% ipython --no-banner

In [1]: import numpy as np

In [2]: np.set_printoptions(suppress=True, linewidth=100)

In [3]: A = np.loadtxt("test7.csv", delimiter=",")

In [4]: A
Out[4]: 
array([[-3.,  0.,  0.,  0.,  0.,  0.],
       [ 3., -2.,  0.,  0.,  0.,  0.],
       [ 2.,  1.,  0.,  0.,  0.,  0.],
       [ 1.,  0., -3.,  2.,  0.,  0.],
       [ 1.,  0.,  2.,  1., -2.,  0.],
       [-2., -2., -3., -1., -1.,  0.]])

In [5]: B = A[0, 0] * A[1:] - np.outer(A[1:, 0], A[0])

In [6]: B
Out[6]: 
array([[ 0.,  6., -0., -0., -0., -0.],
       [ 0., -3., -0., -0., -0., -0.],
       [ 0., -0.,  9., -6., -0., -0.],
       [ 0., -0., -6., -3.,  6., -0.],
       [ 0.,  6.,  9.,  3.,  3.,  0.]])

In [7]: np.linalg.matrix_rank(B), np.linalg.matrix_rank(A)
Out[7]: (np.int64(4), np.int64(5))

In [8]: np.flatnonzero(~B.round(6).any(axis=1))
Out[8]: array([], dtype=int64)

In [9]: W = np.array([[4, 5, 4, -3, 5, 3],
   ...:     [1, -2, -1, 0, -1, 2],
   ...:     [4, 2, 2, 2, 1, 1],
   ...:     [1, -2, 0, 4, -2, 1],
   ...:     [3, 2, -3, 3, 4, -1],
   ...:     [-3, 3, -3, -5, 2, 2]])

In [10]: coef = np.array([1, 2, 2, 0, 1, 1])

In [11]: act = np.maximum(A @ W + coef, 0)

In [12]: np.linalg.matrix_rank(act)
Out[12]: np.int64(5)

In [13]: W2 = np.array([[-2, -2], [-1, 2], [-2, 2], [1, -2], [1, 2], [2, -1]])

In [14]: act @ W2
Out[14]: 
array([[  9., -18.],
       [-45.,  82.],
       [-20.,  29.],
       [  6.,  -3.],
       [-35.,  17.],
       [  0.,   0.]])

In [15]: (act @ W2).round(6).argmax(axis=1)
Out[15]: array([0, 1, 1, 0, 1, 0])

In [16]: rng = np.random.default_rng(49)

In [17]: B = A + rng.integers(-2, 3, (6, 5)) @ rng.integers(-2, 3, (5, 6))

In [18]: B
Out[18]: 
array([[ -6.,  -5.,  -9.,  -2.,   3.,   0.],
       [  4.,   2.,  -6.,   2.,   3.,   3.],
       [ -3.,   0.,  -3.,   2.,   5.,  -1.],
       [ -5.,  -8.,   1.,  -2.,  -2., -10.],
       [ -1.,   4.,   5.,  -1.,   3.,  14.],
       [  5.,  -2.,  -5.,   1.,  -6.,  -2.]])

In [19]: np.linalg.matrix_rank(B - A, tol=1e-8)
Out[19]: np.int64(5)

In [20]: B - A
Out[20]: 
array([[ -3.,  -5.,  -9.,  -2.,   3.,   0.],
       [  1.,   4.,  -6.,   2.,   3.,   3.],
       [ -5.,  -1.,  -3.,   2.,   5.,  -1.],
       [ -6.,  -8.,   4.,  -4.,  -2., -10.],
       [ -2.,   4.,   3.,  -2.,   5.,  14.],
       [  7.,   0.,  -2.,   2.,  -5.,  -2.]])

In [21]: np.round(np.linalg.svd(B - A, compute_uv=False), 4) + 0
Out[21]: array([20.8129, 14.3382, 12.845 ,  6.0671,  1.8542,  0.    ])
